$ python3 -q
>>> import numpy as np
>>> import numpy.linalg as la
>>> np.set_printoptions(precision=3, suppress=True, linewidth=140)
>>> data = np.loadtxt("data.csv", delimiter=",")
>>> print(data)
[[ 2.3   -0.2   -0.3   -0.3  ]
 [-0.4   -1.2   -1.1   -0.9  ]
 [ 0.3    0.     1.3    0.9  ]
 [ 2.136 -0.066 -0.274 -0.4  ]
 [ 2.7    0.1    0.4    0.1  ]]
>>> x0 = np.array([2, 3, -1, 0])
>>> rhs = data @ x0
>>> rhs
array([ 4.3  , -3.3  , -0.7  ,  4.348,  5.3  ])
>>> np.round(la.solve(data.T @ data, data.T @ rhs), 3) + 0
array([ 2.,  3., -1.,  0.])
>>> rng = np.random.default_rng(48)
>>> rhs = rhs + 0.1 * rng.normal(size=5)
>>> rhs
array([ 4.269, -3.165, -0.681,  4.489,  5.316])
>>> beta, *_ = la.lstsq(data, rhs)
>>> np.round(data.T @ (rhs - data @ beta), 3) + 0
array([0., 0., 0., 0.])
>>> print(np.round(la.norm(rhs - data @ beta), 3))
0.051
>>> beta.round()
array([ 2.,  3., -0., -1.])
>>> x0 = np.array([5, 7, 4, 7])
>>> rhs = data @ x0
>>> beta, lr = np.zeros(4), 1 / la.norm(data, 2) ** 2
>>> for i in range(10):
...     beta -= lr * data.T @ (data @ beta - rhs)
...     if i % 2 == 0: print(i, round(la.norm(data @ beta - rhs), 3))
... 
0 15.613
2 7.347
4 3.98
6 2.751
8 2.297
>>> beta
array([4.848, 4.908, 6.532, 4.884])
>>> X = np.loadtxt("dump.csv", delimiter=",")
>>> X
array([[0., 1., 1.],
       [1., 0., 1.],
       [1., 1., 0.]])
>>> # symmetric
>>> [round(float(la.det(X[:i, :i])), 2) + 0 for i in range(1, 4)]
[0.0, -1.0, 2.0]
>>> np.round(la.eigvalsh(X).min(), 3)
np.float64(-1.0)
>>> np.all(la.eigvalsh(X) > 0)
np.False_
>>> np.sort(np.abs(np.fft.fft(X[0]))), np.sort(la.svd(X, compute_uv=False))
(array([1., 1., 2.]), array([1., 1., 2.]))
>>> np.allclose(X @ X.T, X.T @ X)
True
>>> print(X @ (-1.0) ** np.arange(3))
[0. 2. 0.]
>>> ev, vecs = la.eigh(X)
>>> x0 = np.array([3, 5, 4])
>>> x0 @ X @ x0 / (x0 @ x0), round(float(ev[0]), 3), round(float(ev[-1]), 3)
(np.float64(1.88), -1.0, 2.0)
>>> vecs * np.abs(ev) @ vecs.T
array([[1.333, 0.333, 0.333],
       [0.333, 1.333, 0.333],
       [0.333, 0.333, 1.333]])
>>> print((np.sign(vecs[:, -1].round(6)) == np.sign(vecs[0, -1].round(6))).astype(int))
[1 1 1]
>>> mat = np.array([[49, 19, 20, 31, 9],
...     [19, 35, -28, 23, 0],
...     [20, -28, 79, 10, 26],
...     [31, 23, 10, 55, -8],
...     [9, 0, 26, -8, 84]])
>>> # equal to its transpose
>>> x0 = np.array([8, 1, -9, -3, -1])
>>> (mat * x0).sum(axis=1)
array([ 129,  370, -635,   24, -222])
>>> mat * x0
array([[ 392,   19, -180,  -93,   -9],
       [ 152,   35,  252,  -69,    0],
       [ 160,  -28, -711,  -30,  -26],
       [ 248,   23,  -90, -165,    8],
       [  72,    0, -234,   24,  -84]])
>>> print(np.sign((mat @ x0).round(6)))
[ 1  1 -1  1 -1]
>>> la.norm(mat @ x0) <= la.norm(mat, 2) * la.norm(x0) + 1e-9
np.True_
>>> (mat @ x0).argmax()
np.int64(1)
>>> feats = np.loadtxt("layer12.csv", delimiter=",")
>>> feats
array([[-0.5, -0.5,  0. ],
       [ 0.1, -0.3,  1. ],
       [-0.9, -0.9, -1.7],
       [-0.9,  1.2, -1.9],
       [ 1. ,  0.5, -0.3],
       [ 3.3, -5.1,  0. ],
       [ 1.4,  1.1,  0.8],
       [-1.8,  1.1, -1.8],
       [ 0.3,  0.7, -0.2],
       [ 0.7, -1.1,  2.5],
       [-0.1,  0.1, -0.4],
       [ 0.1, -1.2,  0.2],
       [ 0.8, -1.6, -0.3],
       [ 0.4, -0.6,  0.9],
       [-0.8,  0.1, -1.3],
       [ 0.5,  0.5,  2.8]])
>>> idx = feats[:, 1] > np.median(feats[:, 1])
>>> r0 = feats[idx].mean(axis=0) - feats[~idx].mean(axis=0)
>>> idx.astype(int)
array([0, 0, 0, 1, 1, 0, 1, 1, 1, 0, 1, 0, 0, 0, 1, 1])
>>> ((feats - feats.mean(axis=0)) @ r0 > 0).astype(int)
array([1, 0, 1, 1, 1, 0, 1, 1, 1, 0, 1, 0, 0, 0, 1, 0])
>>> np.argsort(-np.abs(r0).round(6), kind="stable")
array([1, 2, 0])
>>> E = np.array([[0.0, 0.0, -2.0, 0.0, 2.0],
...     [0.0, 0.0, 0.0, 0.0, 0.0],
...     [-2.0, 0.0, 0.0, 0.0, 0.0],
...     [0.0, 0.0, 0.0, 0.0, 0.0],
...     [2.0, 0.0, 0.0, 0.0, 0.0]])
>>> ev, vecs = la.eigh(E)
>>> x0 = np.array([1, -1, 0, 2, -1])
>>> x0 @ E @ x0
np.float64(-4.0)
>>> r0 = np.array([3, 3, 1])
>>> g = np.array([-2, 0, 6, -8, 1])
>>> arr = np.outer(r0, g)
>>> arr
array([[ -6,   0,  18, -24,   3],
       [ -6,   0,  18, -24,   3],
       [ -2,   0,   6,  -8,   1]])
>>> rk = la.matrix_rank(arr)
>>> rk
np.int64(1)
>>> null = la.svd(arr)[2][rk:].T
>>> np.allclose(arr @ null, 0)
True
>>> A2 = la.inv(X)
>>> np.round(la.det(X) * la.det(A2), 3)
np.float64(1.0)
>>> round(float(la.slogdet(X)[0]), 3)
1.0
>>> la.det(X) * A2
array([[-1.,  1.,  1.],
       [ 1., -1.,  1.],
       [ 1.,  1., -1.]])
>>> np.allclose(A2, X.T)
False
>>> A2
array([[-0.5,  0.5,  0.5],
       [ 0.5, -0.5,  0.5],
       [ 0.5,  0.5, -0.5]])
>>> X @ A2
array([[1., 0., 0.],
       [0., 1., 0.],
       [0., 0., 1.]])
>>> F = np.load("case17.npy")
>>> F
array([[ 1,  1,  3,  2],
       [ 3,  3,  5,  4],
       [ 5,  4,  7,  6],
       [ 5,  4,  7,  9],
       [ 7,  6,  8,  9],
       [ 9,  6, 11, 10],
       [ 9,  7, 11, 10],
       [12, 10, 14, 13],
       [14, 13, 16, 16],
       [14, 13, 16, 17],
       [16, 13, 17, 17],
       [16, 13, 20, 19],
       [16, 13, 21, 19],
       [19, 13, 21, 21],
       [22, 16, 21, 24]])
>>> dist = la.norm(F[:, None] - F[None], axis=-1)
>>> dist.mean(axis=1).argmax()
np.int64(0)
>>> dist[2].round(6).argsort(kind="stable")[:4]
array([2, 3, 1, 4])
>>> print(dist[2])
[ 7.55   3.606  0.     3.     4.243  7.211  7.55  13.528 18.52  19.079 20.567 23.238 23.812 26.42  30.871]
>>> m1 = np.load("test16.npy")
>>> m1
array([[0, 0, 0, 0],
       [0, 0, 0, 0],
       [0, 4, 0, 0],
       [2, 0, 0, 0]])
>>> # null space of dimension 2
>>> rk = la.matrix_rank(m1)
>>> print(rk)
2
>>> null = la.svd(m1)[2][rk:].T
>>> null.shape
(4, 2)
>>> [int(la.matrix_rank(np.delete(m1, i, axis=0))) for i in range(4)]
[2, 2, 1, 1]
>>> print([int(la.matrix_rank(m1[:, :j + 1])) for j in range(4)])
[1, 2, 2, 2]
>>> [int(la.matrix_rank(m1[:i])) for i in range(1, len(m1) + 1)]
[0, 0, 1, 2]
>>> A2 = np.array([[1, 1, 0], [0, 0, 1], [3, 2, 3], [0, 2, 3]])
>>> data @ A2
array([[ 1.4  ,  1.1  , -2.   ],
       [-3.7  , -4.4  , -7.2  ],
       [ 4.2  ,  4.7  ,  6.6  ],
       [ 1.314,  0.788, -2.088],
       [ 3.9  ,  3.7  ,  1.6  ]])
>>> A2.T @ data.T
array([[ 1.4  , -3.7  ,  4.2  ,  1.314,  3.9  ],
       [ 1.1  , -4.4  ,  4.7  ,  0.788,  3.7  ],
       [-2.   , -7.2  ,  6.6  , -2.088,  1.6  ]])
>>> la.matrix_rank(np.vstack([data, A2.T]))
np.int64(4)
>>> print(la.matrix_rank(data @ A2))
3
